>>> import numpy as np
>>> import numpy.linalg as la
>>> np.set_printoptions(precision=2, suppress=True, linewidth=140)
>>> A2 = np.array([[3, -1, -2], [-2, 3, 3], [-2, 0, -3]])
>>> basis = np.array([[1, 2, 1, 2, 1, 0],
...     [0, -2, 2, 2, 0, -2],
...     [-1, -1, -2, -2, -1, -1],
...     [0, -2, 2, 1, 1, 2],
...     [1, -1, -1, -2, -1, 2],
...     [-1, 0, 2, -1, -1, -2]])
>>> K = np.block([[A2, np.array([[0, 0, 4, 1, 3, -1], [3, 2, 3, 5, -5, 1], [4, 1, 0, -1, -5, -4]])], [np.zeros((6, 3)), basis]])
>>> K
array([[ 3., -1., -2.,  0.,  0.,  4.,  1.,  3., -1.],
       [-2.,  3.,  3.,  3.,  2.,  3.,  5., -5.,  1.],
       [-2.,  0., -3.,  4.,  1.,  0., -1., -5., -4.],
       [ 0.,  0.,  0.,  1.,  2.,  1.,  2.,  1.,  0.],
       [ 0.,  0.,  0.,  0., -2.,  2.,  2.,  0., -2.],
       [ 0.,  0.,  0., -1., -1., -2., -2., -1., -1.],
       [ 0.,  0.,  0.,  0., -2.,  2.,  1.,  1.,  2.],
       [ 0.,  0.,  0.,  1., -1., -1., -2., -1.,  2.],
       [ 0.,  0.,  0., -1.,  0.,  2., -1., -1., -2.]])
>>> x = np.array([0, 0, 2, 0, 1, 1, 1, 2, 1])
>>> la.norm(K @ x) <= la.norm(K, 2) * la.norm(x) + 1e-9
np.True_
>>> K @ x
array([  6.,   7., -20.,   7.,   0.,  -8.,   5.,  -4.,  -3.])
>>> K * x
array([[  0.,  -0.,  -4.,   0.,   0.,   4.,   1.,   6.,  -1.],
       [ -0.,   0.,   6.,   0.,   2.,   3.,   5., -10.,   1.],
       [ -0.,   0.,  -6.,   0.,   1.,   0.,  -1., -10.,  -4.],
       [  0.,   0.,   0.,   0.,   2.,   1.,   2.,   2.,   0.],
       [  0.,   0.,   0.,   0.,  -2.,   2.,   2.,   0.,  -2.],
       [  0.,   0.,   0.,  -0.,  -1.,  -2.,  -2.,  -2.,  -1.],
       [  0.,   0.,   0.,   0.,  -2.,   2.,   1.,   2.,   2.],
       [  0.,   0.,   0.,   0.,  -1.,  -1.,  -2.,  -2.,   2.],
       [  0.,   0.,   0.,  -0.,   0.,   2.,  -1.,  -2.,  -2.]])
>>> np.einsum("ij,j->i", K, x)
array([  6.,   7., -20.,   7.,   0.,  -8.,   5.,  -4.,  -3.])
>>> (K * x).sum(axis=1)
array([  6.,   7., -20.,   7.,   0.,  -8.,   5.,  -4.,  -3.])
>>> (K @ x).argmax()
np.int64(1)
>>> np.sign((K @ x).round(6))
array([ 1.,  1., -1.,  1.,  0., -1.,  1., -1., -1.])
>>> cov = K.T @ K
>>> np.trace(cov), (K ** 2).sum()
(np.float64(284.0), np.float64(284.0))
>>> np.allclose(cov, cov.T)
True
>>> np.round(la.eigvalsh(cov)[::-1], 2) + 0
array([118.54,  76.25,  51.6 ,  16.26,  13.23,   6.28,   1.59,   0.24,   0.  ])
>>> left, sig, VT = la.svd(K, full_matrices=False)
>>> (sig > 1e-8).sum()
np.int64(9)
>>> np.round(left.T @ left, 2) + 0
array([[1., 0., 0., 0., 0., 0., 0., 0., 0.],
       [0., 1., 0., 0., 0., 0., 0., 0., 0.],
       [0., 0., 1., 0., 0., 0., 0., 0., 0.],
       [0., 0., 0., 1., 0., 0., 0., 0., 0.],
       [0., 0., 0., 0., 1., 0., 0., 0., 0.],
       [0., 0., 0., 0., 0., 1., 0., 0., 0.],
       [0., 0., 0., 0., 0., 0., 1., 0., 0.],
       [0., 0., 0., 0., 0., 0., 0., 1., 0.],
       [0., 0., 0., 0., 0., 0., 0., 0., 1.]])
>>> np.round(left.T @ K @ VT.T, 2) + 0
array([[10.89,  0.  ,  0.  ,  0.  ,  0.  ,  0.  ,  0.  ,  0.  ,  0.  ],
       [ 0.  ,  8.73,  0.  ,  0.  ,  0.  ,  0.  ,  0.  ,  0.  ,  0.  ],
       [ 0.  ,  0.  ,  7.18,  0.  ,  0.  ,  0.  ,  0.  ,  0.  ,  0.  ],
       [ 0.  ,  0.  ,  0.  ,  4.03,  0.  ,  0.  ,  0.  ,  0.  ,  0.  ],
       [ 0.  ,  0.  ,  0.  ,  0.  ,  3.64,  0.  ,  0.  ,  0.  ,  0.  ],
       [ 0.  ,  0.  ,  0.  ,  0.  ,  0.  ,  2.51,  0.  ,  0.  ,  0.  ],
       [ 0.  ,  0.  ,  0.  ,  0.  ,  0.  ,  0.  ,  1.26,  0.  ,  0.  ],
       [ 0.  ,  0.  ,  0.  ,  0.  ,  0.  ,  0.  ,  0.  ,  0.49,  0.  ],
       [ 0.  ,  0.  ,  0.  ,  0.  ,  0.  ,  0.  ,  0.  ,  0.  ,  0.05]])
>>> np.abs(left[:, 0]).round(6).argmax()
np.int64(1)
>>> round(float(np.sqrt((sig ** 2).sum())), 2), round(la.norm(K), 2)
(16.85, np.float64(16.85))
>>> x = np.array([0, 3, 0, 0, 5, 4, 3, 5, 0])
>>> h1 = np.maximum(K @ x, 0)
>>> h1
array([31., 21.,  0., 25.,  4.,  0.,  6.,  0.,  0.])
>>> np.flatnonzero(h1 > 1e-9)
array([0, 1, 3, 4, 6])
>>> np.maximum(K @ (3 * x), 0)
array([93., 63.,  0., 75., 12.,  0., 18.,  0.,  0.])
>>> K * (h1 > 1e-9)[:, None]
array([[ 3., -1., -2.,  0.,  0.,  4.,  1.,  3., -1.],
       [-2.,  3.,  3.,  3.,  2.,  3.,  5., -5.,  1.],
       [-0.,  0., -0.,  0.,  0.,  0., -0., -0., -0.],
       [ 0.,  0.,  0.,  1.,  2.,  1.,  2.,  1.,  0.],
       [ 0.,  0.,  0.,  0., -2.,  2.,  2.,  0., -2.],
       [ 0.,  0.,  0., -0., -0., -0., -0., -0., -0.],
       [ 0.,  0.,  0.,  0., -2.,  2.,  1.,  1.,  2.],
       [ 0.,  0.,  0.,  0., -0., -0., -0., -0.,  0.],
       [ 0.,  0.,  0., -0.,  0.,  0., -0., -0., -0.]])
>>> np.tanh(K @ x)
array([ 1.,  1., -1.,  1.,  1., -1.,  1., -1.,  0.])
>>> np.trace(K)
np.float64(-2.0)
>>> np.allclose(K, K.T)
False
>>> np.sort(np.abs(la.eigvals(K)))
array([0.32, 1.17, 1.57, 2.89, 2.89, 3.1 , 3.1 , 3.5 , 4.93])
>>> round(la.det(K), 2)
np.float64(810.0)
>>> la.matrix_power(K, 4)
array([[ 333., -162., -108., -244.,   49., -103., -312.,  364.,  -96.],
       [-468.,  237.,  150.,  336.,   32.,  229.,  427., -584.,   -2.],
       [ -36.,   48.,  177., -212.,  317., -269.,   -3.,   98.,   48.],
       [   0.,    0.,    0.,   -8.,   55.,   26.,   -5.,  -27.,  -80.],
       [   0.,    0.,    0.,  -18.,  -38.,  -36.,   14.,   -8.,  -62.],
       [   0.,    0.,    0.,   -7.,  -41.,  -35.,  -39.,    6.,   66.],
       [   0.,    0.,    0.,   27.,  -26.,    7.,  104.,   38.,  -11.],
       [   0.,    0.,    0.,   16.,   -1.,  -26.,  -21.,   29.,  120.],
       [   0.,    0.,    0.,    2.,  -57.,   63.,   25.,    1.,   -7.]])
>>> (K + K.T) / 2
array([[ 3. , -1.5, -2. ,  0. ,  0. ,  2. ,  0.5,  1.5, -0.5],
       [-1.5,  3. ,  1.5,  1.5,  1. ,  1.5,  2.5, -2.5,  0.5],
       [-2. ,  1.5, -3. ,  2. ,  0.5,  0. , -0.5, -2.5, -2. ],
       [ 0. ,  1.5,  2. ,  1. ,  1. ,  0. ,  1. ,  1. , -0.5],
       [ 0. ,  1. ,  0.5,  1. , -2. ,  0.5,  0. , -0.5, -1. ],
       [ 2. ,  1.5,  0. ,  0. ,  0.5, -2. ,  0. , -1. ,  0.5],
       [ 0.5,  2.5, -0.5,  1. ,  0. ,  0. ,  1. , -0.5,  0.5],
       [ 1.5, -2.5, -2.5,  1. , -0.5, -1. , -0.5, -1. ,  0.5],
       [-0.5,  0.5, -2. , -0.5, -1. ,  0.5,  0.5,  0.5, -2. ]])
